>>> import numpy as np
>>> np.set_printoptions(suppress=True, linewidth=100)
>>> rd = lambda a: np.round(a, 2) + 0
>>> A2 = np.array([[1, -3, 3, 5], [-2, 4, -1, 4], [-5, 5, -5, 1], [-3, -5, -5, 5]])
>>> A = A2 + A2.T
>>> A
array([[  2,  -5,  -2,   2],
       [ -5,   8,   4,  -1],
       [ -2,   4, -10,  -4],
       [  2,  -1,  -4,  10]])
>>> # symmetric, so the eigenvalues are real
>>> r0 = np.array([0, 5])
>>> np.cross(A[2, :3], A[3, :3])
array([-26, -28,  -6])
>>> np.convolve(A[2], r0)
array([  0, -10,  20, -50, -20])
>>> np.correlate(A[2], A[3], "full")
array([ -20,   48, -114,   -8,   34,  -16,   -8])
>>> np.all(np.linalg.eigvalsh(A) > 0)
np.False_
>>> [round(float(np.linalg.det(A[:i, :i])), 2) + 0 for i in range(1, 5)]
[2.0, -9.0, 106.0, 1300.0]
>>> rd(np.linalg.det(A.T))
np.float64(1300.0)
>>> rd(np.linalg.det(A[::-1]))
np.float64(1300.0)
>>> np.kron(np.eye(2, dtype=int), A)
array([[  2,  -5,  -2,   2,   0,   0,   0,   0],
       [ -5,   8,   4,  -1,   0,   0,   0,   0],
       [ -2,   4, -10,  -4,   0,   0,   0,   0],
       [  2,  -1,  -4,  10,   0,   0,   0,   0],
       [  0,   0,   0,   0,   2,  -5,  -2,   2],
       [  0,   0,   0,   0,  -5,   8,   4,  -1],
       [  0,   0,   0,   0,  -2,   4, -10,  -4],
       [  0,   0,   0,   0,   2,  -1,  -4,  10]])
>>> rd(np.linalg.eigvals(A))
array([-11.53,  -0.94,  13.86,   8.61])
>>> evals, vecs = np.linalg.eigh(A)
>>> rd(np.abs(vecs[:, -1]))
array([0.41, 0.62, 0.24, 0.62])
>>> rd(vecs.T @ A @ vecs)
array([[-11.53,   0.  ,   0.  ,   0.  ],
       [  0.  ,  -0.94,   0.  ,   0.  ],
       [  0.  ,   0.  ,   8.61,   0.  ],
       [  0.  ,   0.  ,   0.  ,  13.86]])
>>> rd(np.linalg.eigvalsh(A @ A))
array([  0.89,  74.2 , 132.87, 192.04])
>>> rd(np.linalg.eigvalsh(A + 5 * np.eye(4)))
array([-6.53,  4.06, 13.61, 18.86])
>>> rd(np.linalg.svd(A, compute_uv=False))
array([13.86, 11.53,  8.61,  0.94])
>>> rd(vecs @ np.diag(evals) @ vecs.T)
array([[  2.,  -5.,  -2.,   2.],
       [ -5.,   8.,   4.,  -1.],
       [ -2.,   4., -10.,  -4.],
       [  2.,  -1.,  -4.,  10.]])
>>> np.unique(evals.round(6) + 0, return_counts=True)[1]
array([1, 1, 1, 1])
>>> rd(evals.sum()), np.trace(A)
(np.float64(10.0), np.int64(10))
>>> x = np.array([-1, 4, -2, 4])
>>> y = A @ x
>>> y
array([-10,  25,  22,  42])
>>> rd(np.linalg.solve(A.T, A[2]))
array([0., 0., 1., 0.])
>>> rd(np.linalg.solve(A, y + A[:, 3]))
array([-1.,  4., -2.,  5.])
>>> F = np.load("mat.npy")
>>> F
array([[3., 1., 0., 0.],
       [0., 3., 1., 0.],
       [0., 0., 3., 1.],
       [0., 0., 0., 3.]])
>>> # triangular: eigenvalues sit on the diagonal
>>> A2 = F[0, 0] * F[1:] - np.outer(F[1:, 0], F[0])
>>> A2
array([[0., 9., 3., 0.],
       [0., 0., 9., 3.],
       [0., 0., 0., 9.]])
>>> np.linalg.matrix_rank(A2), np.linalg.matrix_rank(F)
(np.int64(3), np.int64(4))
>>> F[:, 0] / F[0, 0]
array([1., 0., 0., 0.])
>>> x = np.array([-3, -3, -3, 3])
>>> A2 * x
array([[ -0., -27.,  -9.,   0.],
       [ -0.,  -0., -27.,   9.],
       [ -0.,  -0.,  -0.,  27.]])
>>> np.einsum("ij,j->i", A2, x)
array([-36., -18.,  27.])
>>> np.linalg.norm(A2 @ x) <= np.linalg.norm(A2, 2) * np.linalg.norm(x) + 1e-9
np.True_
>>> A2 @ np.eye(4)[1]
array([9., 0., 0.])
>>> feats = np.load("run15.npy")
>>> feats
array([[ 1, -3, -3],
       [-1,  0,  2],
       [-3,  3,  0]])
>>> evals, vecs = np.linalg.eig(feats)
>>> rd(np.prod(evals))
np.float64(21.0)
>>> rd(feats @ vecs[:, 0] - evals[0] * vecs[:, 0])
array([0., 0., 0.])
>>> rd(np.sort(np.linalg.eigvals(np.linalg.inv(feats))))
array([-0.69, -0.36,  0.19])
>>> rd(np.sort(np.linalg.eigvals(feats @ feats)))
array([ 2.12,  7.64, 27.24])
>>> x = np.array([3, 2, 1])
>>> y = feats @ x
>>> y
array([-6, -1, -3])
>>> rd(np.linalg.solve(feats, feats[:, 2]))
array([0., 0., 1.])
>>> rd(np.linalg.solve(feats.T, feats[1]))
array([0., 1., 0.])
>>> C2 = feats.T @ feats
>>> rd(np.linalg.eigvalsh(C2)[::-1])
array([32.38,  7.89,  1.73])
>>> C2
array([[ 11, -12,  -5],
       [-12,  18,   9],
       [ -5,   9,  13]])
>>> np.diag(C2)
array([11, 18, 13])
>>> np.linalg.matrix_rank(C2)
np.int64(3)
